In [1]: import numpy as np

In [2]: import numpy.linalg as la

In [3]: np.set_printoptions(precision=1, suppress=True, linewidth=140, sign=" ")

In [4]: rng = np.random.default_rng(3656)

In [5]: K = (rng.random((4, 4)) < 0.3) + np.eye(4)

In [6]: K /= K.sum(axis=1, keepdims=True)

In [7]: K
Out[7]: 
array([[ 0.7,  0. ,  0.3,  0. ],
       [ 0. ,  1. ,  0. ,  0. ],
       [ 0. ,  0. ,  1. ,  0. ],
       [ 0. ,  0. ,  0. ,  1. ]])

In [8]: # triangular

In [9]: u = np.array([-2, 1, 2, -1])

In [10]: out = K + np.outer(u, np.eye(4)[0])

In [11]: la.matrix_rank(out - K)
Out[11]: np.int64(1)

In [12]: round(float(la.det(out) / la.det(K)), 1), round(1 + la.solve(K, u)[0], 1)
Out[12]: (-3.0, np.float64(-3.0))

In [13]: out
Out[13]: 
array([[-1.3,  0. ,  0.3,  0. ],
       [ 1. ,  1. ,  0. ,  0. ],
       [ 2. ,  0. ,  1. ,  0. ],
       [-1. ,  0. ,  0. ,  1. ]])

In [14]: U, sv, Vt = la.svd(K, full_matrices=False)

In [15]: U.shape, sv.shape, Vt.shape
Out[15]: ((4, 4), (4,), (4, 4))

In [16]: np.allclose(U * sv @ Vt, K)
Out[16]: True

In [17]: Q, V = la.qr(K[:, :3])[0], la.qr(K[:, 3:])[0]

In [18]: sv = la.svd(Q.T @ V, compute_uv=False)

In [19]: sv
Out[19]: array([ 0.])

In [20]: (sv > 0.9).sum()
Out[20]: np.int64(0)

In [21]: np.round(la.det(K), 1)
Out[21]: np.float64(0.7)

In [22]: K @ K
Out[22]: 
array([[ 0.4,  0. ,  0.6,  0. ],
       [ 0. ,  1. ,  0. ,  0. ],
       [ 0. ,  0. ,  1. ,  0. ],
       [ 0. ,  0. ,  0. ,  1. ]])

In [23]: round(float(np.trace(K)), 1)
Out[23]: 3.7

In [24]: W0 = np.array([[0, -1, 0, -1, -1],
    ...:     [-1, 1, -1, -3, 3],
    ...:     [2, -2, -3, -3, -2],
    ...:     [-2, 2, -2, 2, 1],
    ...:     [-3, 3, 3, 0, -1],
    ...:     [-1, -2, 1, -3, -3]])

In [25]: W0[5] = W0[2]

In [26]: W0
Out[26]: 
array([[ 0, -1,  0, -1, -1],
       [-1,  1, -1, -3,  3],
       [ 2, -2, -3, -3, -2],
       [-2,  2, -2,  2,  1],
       [-3,  3,  3,  0, -1],
       [ 2, -2, -3, -3, -2]])

In [27]: def softmax(z):
    ...:     e = np.exp(z - z.max(axis=-1, keepdims=True))
    ...:     return e / e.sum(axis=-1, keepdims=True)
    ...: 

In [28]: softmax(W0).sum(axis=1)
Out[28]: array([ 1.,  1.,  1.,  1.,  1.,  1.])

In [29]: np.round(softmax(10 * W0[1]), 1) + 0
Out[29]: array([ 0.,  0.,  0.,  0.,  1.])

In [30]: np.round(softmax(W0[1]), 1) + 0
Out[30]: array([ 0. ,  0.1,  0. ,  0. ,  0.9])

In [31]: scores = W0 @ W0.T / np.sqrt(5)

In [32]: softmax(scores)[1] @ W0
Out[32]: array([-1.,  1., -1., -3.,  3.])

In [33]: np.round(softmax(scores), 1) + 0
Out[33]: 
array([[ 0.1,  0. ,  0.5,  0. ,  0. ,  0.5],
       [ 0. ,  1. ,  0. ,  0. ,  0. ,  0. ],
       [ 0. ,  0. ,  0.5,  0. ,  0. ,  0.5],
       [ 0. ,  0. ,  0. ,  1. ,  0. ,  0. ],
       [ 0. ,  0. ,  0. ,  0. ,  1. ,  0. ],
       [ 0. ,  0. ,  0.5,  0. ,  0. ,  0.5]])

In [34]: u = np.array([-8, 5, -8, -5])

In [35]: F = -1 * np.eye(4) + np.outer(u, u)

In [36]: F
Out[36]: 
array([[ 63., -40.,  64.,  40.],
       [-40.,  24., -40., -25.],
       [ 64., -40.,  63.,  40.],
       [ 40., -25.,  40.,  24.]])

In [37]: round(la.norm(F, 2) / la.norm(F), 1)
Out[37]: np.float64(1.0)

In [38]: [round(float(x), 1) for x in la.svd(F, compute_uv=False)[:3]]
Out[38]: [177.0, 1.0, 1.0]

In [39]: round(np.log10(la.cond(F)))
Out[39]: 2

In [40]: la.cond(F) > 100
Out[40]: np.True_

In [41]: np.abs(la.svd(F)[2][-1])
Out[41]: array([ 0. ,  0.5,  0.7,  0.5])

In [42]: la.matrix_rank(F, rtol=0.1)
Out[42]: np.int64(1)

In [43]: w, V = la.eig(F)

In [44]: np.sort(la.eigvals(F @ F))
Out[44]: array([     1.,      1.,      1.,  31329.])

In [45]: U, sv, Vt = la.svd(F)

In [46]: sv
Out[46]: array([ 177.,    1.,    1.,    1.])

In [47]: out = U[:, :1] @ np.diag(sv[:1]) @ Vt[:1]

In [48]: round(np.abs(F - out).max(), 1)
Out[48]: np.float64(0.9)

In [49]: la.matrix_rank(F, rtol=0.05)
Out[49]: np.int64(1)

In [50]: round(la.norm(F - out) / la.norm(F), 1)
Out[50]: np.float64(0.0)

In [51]: u, r1 = F[1], F[2]

In [52]: u @ r1
Out[52]: np.float64(-7040.0)

In [53]: p = (u @ r1) / (u @ u) * u

In [54]: p
Out[54]: array([ 64. , -38.4,  64. ,  40. ])

In [55]: la.matrix_rank(np.outer(u, r1))
Out[55]: np.int64(1)

In [56]: np.round(la.norm(u + r1) ** 2 + la.norm(u - r1) ** 2, 1)
Out[56]: np.float64(31332.0)

In [57]: np.outer(u, r1)
Out[57]: 
array([[-2560.,  1600., -2520., -1600.],
       [ 1536.,  -960.,  1512.,   960.],
       [-2560.,  1600., -2520., -1600.],
       [-1600.,  1000., -1575., -1000.]])

In [58]: X = np.load("out12.npy")

In [59]: X
Out[59]: 
array([[ 0.5,  0. ,  0.5,  0. ,  0. ],
       [ 0.5,  0.5,  0. ,  0. ,  0. ],
       [ 0. ,  0. ,  1. ,  0. ,  0. ],
       [ 0. ,  0.2,  0.2,  0.2,  0.2],
       [ 0.3,  0. ,  0. ,  0. ,  0.7]])

In [60]: vec = np.array([1, 1, -2, 1, -2])

In [61]: X @ vec
Out[61]: array([-0.5,  1. , -2. , -0.5, -1. ])

In [62]: X @ (2 * vec)
Out[62]: array([-1.,  2., -4., -1., -2.])

In [63]: (X * vec).sum(axis=1)
Out[63]: array([-0.5,  1. , -2. , -0.5, -1. ])

In [64]: la.norm(X @ vec) <= la.norm(X, 2) * la.norm(vec) + 1e-9
Out[64]: np.True_

In [65]: (X @ vec).argmax()
Out[65]: np.int64(1)

In [66]: Q = X.astype(float).copy()

In [67]: for j in range(5):
    ...:     Q[:, j] -= Q[:, :j] @ (Q[:, :j].T @ Q[:, j])
    ...:     Q[:, j] /= la.norm(Q[:, j])
    ...: 

In [68]: Q.round(1) + 0
Out[68]: 
array([[ 0.6, -0.4,  0.2,  0.2, -0.5],
       [ 0.6,  0.6, -0.1, -0.4,  0. ],
       [ 0. ,  0. ,  0.9, -0.3,  0.3],
       [ 0. ,  0.5,  0.3,  0.8,  0. ],
       [ 0.4, -0.3, -0.1,  0.3,  0.8]])

In [69]: np.round(Q.T @ X, 1) + 0
Out[69]: 
array([[ 0.8,  0.3,  0.3,  0. ,  0.3],
       [ 0. ,  0.5, -0.1,  0.1, -0.1],
       [ 0. ,  0. ,  1.1,  0.1,  0. ],
       [ 0. ,  0. ,  0. ,  0.2,  0.4],
       [ 0. ,  0. ,  0. ,  0. ,  0.5]])
